>>> import numpy as np
>>> import numpy.linalg as la
>>> np.set_printoptions(precision=1, suppress=True, linewidth=100, sign=" ")
>>> M = np.array([[-4, -1, 1, 2], [4, -1, 1, 5], [3, 1, 3, -4], [3, 1, -1, -2]])
>>> x0 = np.array([0, -8, -4, -6])
>>> y = M @ x0
>>> y
array([ -8, -26,   4,   8])
>>> la.solve(M, M[:, 0])
array([ 1., -0.,  0.,  0.])
>>> np.round(la.solve(M.T, M[1]), 1) + 0
array([ 0.,  1.,  0.,  0.])
>>> la.solve(M, y)
array([-0., -8., -4., -6.])
>>> U, sig, VT = la.svd(M, full_matrices=False)
>>> (sig > 1e-8).sum()
np.int64(4)
>>> U.shape, sig.shape, VT.shape
((4, 4), (4,), (4, 4))
>>> np.abs(U[:, 0]).round(6).argmax()
np.int64(2)
>>> round(float(np.sqrt((sig ** 2).sum())), 1), round(la.norm(M), 1)
(10.7, np.float64(10.7))
>>> np.allclose(U * sig @ VT, M)
True
>>> np.cumsum(sig ** 2) / np.sum(sig ** 2)
array([ 0.5,  0.9,  1. ,  1. ])
>>> np.round(U.T @ U, 1) + 0
array([[ 1.,  0.,  0.,  0.],
       [ 0.,  1.,  0.,  0.],
       [ 0.,  0.,  1.,  0.],
       [ 0.,  0.,  0.,  1.]])
>>> M2 = M[0, 0] * M[1:] - np.outer(M[1:, 0], M[0])
>>> M2
array([[  0,   8,  -8, -28],
       [  0,  -1, -15,  10],
       [  0,  -1,   1,   2]])
>>> la.matrix_rank(M2), la.matrix_rank(M)
(np.int64(3), np.int64(4))
>>> la.cond(M2) > 100
np.False_
>>> np.argsort(-la.norm(M2, axis=0).round(6), kind="stable")[:3]
array([ 3,  2,  1])
>>> K = np.loadtxt("a.csv", delimiter=",")
>>> K
array([[  0.,  17., -12.,  -7.,  -5.],
       [-17.,   0.,  -5.,  -1.,  -4.],
       [ 12.,   5.,   0.,  -2., -10.],
       [  7.,   1.,   2.,   0.,   4.],
       [  5.,   4.,  10.,  -4.,   0.]])
>>> np.round(K @ la.pinv(K) @ K, 1) + 0
array([[  0.,  17., -12.,  -7.,  -5.],
       [-17.,   0.,  -5.,  -1.,  -4.],
       [ 12.,   5.,   0.,  -2., -10.],
       [  7.,   1.,   2.,   0.,   4.],
       [  5.,   4.,  10.,  -4.,   0.]])
>>> np.unique(K.round(6), axis=0).shape
(5, 5)
>>> round(float(np.trace(la.pinv(K) @ K)), 1)
4.0
>>> la.lstsq(K[:-1].T, K[-1])[2]
np.int32(4)
>>> x0 = np.array([-2, 3, 4, -7, -2])
>>> np.round(la.eigvals(K).real, 1) + 0
array([ 0.,  0.,  0.,  0.,  0.])
>>> Q = la.solve(np.eye(5) - K, np.eye(5) + K)
>>> round(la.det(Q), 1)
np.float64(1.0)
>>> np.round(Q @ Q.T, 1) + 0
array([[ 1.,  0.,  0.,  0.,  0.],
       [ 0.,  1.,  0.,  0.,  0.],
       [ 0.,  0.,  1.,  0.,  0.],
       [ 0.,  0.,  0.,  1.,  0.],
       [ 0.,  0.,  0.,  0.,  1.]])
>>> la.matrix_rank(K, rtol=0.1)
np.int64(4)
>>> np.argsort(-la.norm(K, axis=0).round(6), kind="stable")[:3]
array([ 0,  1,  2])
>>> mat = np.loadtxt("data.csv", delimiter=",")
>>> mat
array([[ 0., -1.,  0.,  1.,  1.],
       [-1.,  1.,  0.,  1.,  0.],
       [-2., -1., -1.,  0.,  1.],
       [ 1., -1., -1.,  0.,  1.],
       [-1.,  1., -2.,  1., -1.],
       [ 1., -1., -2.,  0., -2.],
       [ 2., -1., -2.,  1.,  1.]])
>>> P = mat @ la.solve(mat.T @ mat, mat.T)
>>> np.round(np.trace(P), 1)
np.float64(5.0)
>>> np.round(P @ mat[:, 3], 1) + 0
array([ 1.,  1.,  0.,  0.,  1.,  0.,  1.])
>>> np.round(la.eigvalsh(P), 1) + 0
array([ 0.,  0.,  1.,  1.,  1.,  1.,  1.])
>>> np.diag(P)
array([ 0.8,  0.4,  0.9,  0.4,  0.7,  0.9,  0.7])
>>> x0 = np.array([4, 4, 4, 1, 1])
>>> mat @ (2 * x0)
array([ -4.,   2., -30.,  -6., -16., -20.,  -4.])
>>> la.norm(mat @ x0) <= la.norm(mat, 2) * la.norm(x0) + 1e-9
np.True_
>>> mat @ x0
array([ -2.,   1., -15.,  -3.,  -8., -10.,  -2.])
>>> (mat @ x0).argmax()
np.int64(1)
>>> W0 = np.load("case10.npy")
>>> W0
array([[ 0.3, -1.7, -2.5],
       [-0.4,  1.7,  2.4],
       [-1.3, -0.7, -2.6],
       [ 2.6, -1.4,  0.6],
       [-2.1,  0.2, -2.1],
       [ 2.4, -0.7,  1.6],
       [-0.3, -1.4, -2.6],
       [-0.3,  1.7,  2.5],
       [ 2.4, -0.6,  1.7],
       [-2.2,  0.4, -2. ],
       [ 1.3,  0.7,  2.6],
       [-2.3,  0.5, -1.9],
       [ 0.3, -1.7, -2.5],
       [-1.9, -0.1, -2.3],
       [-2. ,  0.1, -2.2],
       [-2.5,  1. , -1.3],
       [ 1.8, -2. , -1.3],
       [ 0.7,  1.1,  2.7],
       [-2.5,  0.8, -1.5],
       [-0.6,  1.8,  2.3],
       [ 0.3, -1.7, -2.5],
       [-0.7, -1.1, -2.7],
       [ 0.1,  1.5,  2.6],
       [-2.5,  1. , -1.3],
       [ 1.2, -2. , -1.9],
       [ 2.4, -1.7, -0.1],
       [ 1.3, -2. , -1.8]])
>>> r = la.matrix_rank(W0)
>>> r
np.int64(2)
>>> N = la.svd(W0)[2][r:].T
>>> la.matrix_rank(W0.T @ W0), la.matrix_rank(W0 @ W0.T)
(np.int64(2), np.int64(2))
>>> N[:, 0] / N[np.abs(N[:, 0]).round(6).argmax(), 0]
array([ 0.7,  1. , -0.6])
>>> np.allclose(W0 @ N, 0)
True
>>> M2 = W0 / la.norm(W0, axis=1, keepdims=True)
>>> C2 = M2 @ M2.T
>>> (C2 - 2 * np.eye(27)).round(6).argmax(axis=1)
array([ 20,   7,  21,  25,  14,   8,  21,   1,   5,  11,  17,   9,  20,  14,   4,  23,  26,  10,
        23,   1,   0,   6,   7,  15,  26,   3,  24])
>>> dist = la.norm(W0[:, None] - W0[None], axis=-1)
>>> np.flatnonzero(dist[3] < dist.mean() / 2)
array([  3,   5,   8,  25])
>>> (dist + 1e9 * np.eye(27)).round(6).argmin(axis=1)
array([ 20,   7,  21,  25,  14,   8,  21,   1,   5,  11,  17,   9,  20,  14,   4,  23,  26,  10,
        23,   1,   0,   6,   7,  15,  26,   3,  24])
>>> la.norm(W0, axis=1)
array([ 3.,  3.,  3.,  3.,  3.,  3.,  3.,  3.,  3.,  3.,  3.,  3.,  3.,  3.,  3.,  3.,  3.,  3.,
        3.,  3.,  3.,  3.,  3.,  3.,  3.,  3.,  3.])
>>> dist[3].round(6).argsort(kind="stable")[:4]
array([  3,  25,   5,   8])
>>> def softmax(z):
...     e = np.exp(z - z.max(axis=-1, keepdims=True))
...     return e / e.sum(axis=-1, keepdims=True)
... 
>>> softmax(W0).sum(axis=1)
array([ 1.,  1.,  1.,  1.,  1.,  1.,  1.,  1.,  1.,  1.,  1.,  1.,  1.,  1.,  1.,  1.,  1.,  1.,
        1.,  1.,  1.,  1.,  1.,  1.,  1.,  1.,  1.])
>>> np.round(softmax(W0[1] + -1), 1) + 0
array([ 0. ,  0.3,  0.6])
>>> np.round(softmax(10 * W0[1]), 1) + 0
array([ 0.,  0.,  1.])
>>> np.round(softmax(W0[1]), 1) + 0
array([ 0. ,  0.3,  0.6])
>>> S = W0 @ W0.T / np.sqrt(3)
>>> softmax(S)[1] @ W0
array([-0.1,  1.5,  2.5])
>>> softmax(S).round(6).argmax(axis=1)
array([  0,   1,   2,   3,   4,   5,   6,   7,   8,   9,  10,  11,  12,  13,  14,  15,  16,  17,
        18,  19,  20,  21,  22,  23,  24,  25,  26])
